% python3 -q
>>> import numpy as np
>>> from numpy import linalg as LA
>>> np.set_printoptions(precision=2, suppress=True, linewidth=100)
>>> rnd = lambda a: np.round(a, 2) + 0
>>> data = np.load("case17.npy")
>>> rnd(data)
array([[-0.18, -0.38, -0.57,  0.21, -0.2 ,  0.15,  0.43, -0.45],
       [-0.63, -0.39, -0.2 ,  0.11,  0.  , -0.27, -0.4 ,  0.41],
       [-0.09,  0.58, -0.24,  0.19, -0.42, -0.38, -0.35, -0.34],
       [ 0.36, -0.18, -0.23, -0.43, -0.13, -0.7 ,  0.26,  0.17],
       [-0.54,  0.1 ,  0.31, -0.63, -0.38,  0.1 ,  0.21, -0.14],
       [ 0.09, -0.46,  0.63,  0.3 , -0.23, -0.31, -0.09, -0.37],
       [-0.27,  0.08,  0.01, -0.15,  0.75, -0.32,  0.01, -0.48],
       [-0.27,  0.32,  0.2 ,  0.46,  0.04, -0.26,  0.64,  0.31]])
>>> Q, vecs = LA.qr(data[:, :2])[0], LA.qr(data[:, 2:])[0]
>>> sv = LA.svd(Q.T @ vecs, compute_uv=False)
>>> rnd(np.degrees(np.arccos(sv.clip(0, 1))))
array([90., 90.])
>>> (sv > 0.9).sum()
np.int64(0)
>>> rnd(LA.norm(Q @ Q.T - vecs @ vecs.T, 2))
np.float64(1.0)
>>> rng = np.random.default_rng(872)
>>> out = data + rng.integers(-2, 3, (8, 3)) @ rng.integers(-2, 3, (3, 8))
>>> print(rnd(out))
[[ 5.82  1.62  7.43  0.21  7.8  -3.85  4.43  1.55]
 [-0.63 -5.39 -1.2   2.11  0.    1.73  5.6  -0.59]
 [ 2.91  1.58 -0.24  4.19  1.58 -6.38 -2.35 -3.34]
 [ 1.36 -3.18 -2.23  3.57 -0.13 -2.7   2.26 -2.83]
 [-4.54  2.1   0.31 -6.63 -3.38  6.1  -1.79  3.86]
 [ 2.09 -6.46 -1.37  6.3   0.77 -2.31  5.91 -4.37]
 [-0.27  0.08  2.01 -2.15  1.75  1.68  2.01  1.52]
 [-0.27  5.32  1.2  -1.54  0.04 -2.26 -5.36  1.31]]
>>> np.abs(out - data).sum(axis=1)
array([34., 17., 21., 17., 27., 29., 11., 17.])
>>> rnd(out - data)
array([[ 6.,  2.,  8.,  0.,  8., -4.,  4.,  2.],
       [ 0., -5., -1.,  2.,  0.,  2.,  6., -1.],
       [ 3.,  1.,  0.,  4.,  2., -6., -2., -3.],
       [ 1., -3., -2.,  4.,  0., -2.,  2., -3.],
       [-4.,  2.,  0., -6., -3.,  6., -2.,  4.],
       [ 2., -6., -2.,  6.,  1., -2.,  6., -4.],
       [ 0.,  0.,  2., -2.,  1.,  2.,  2.,  2.],
       [ 0.,  5.,  1., -2.,  0., -2., -6.,  1.]])
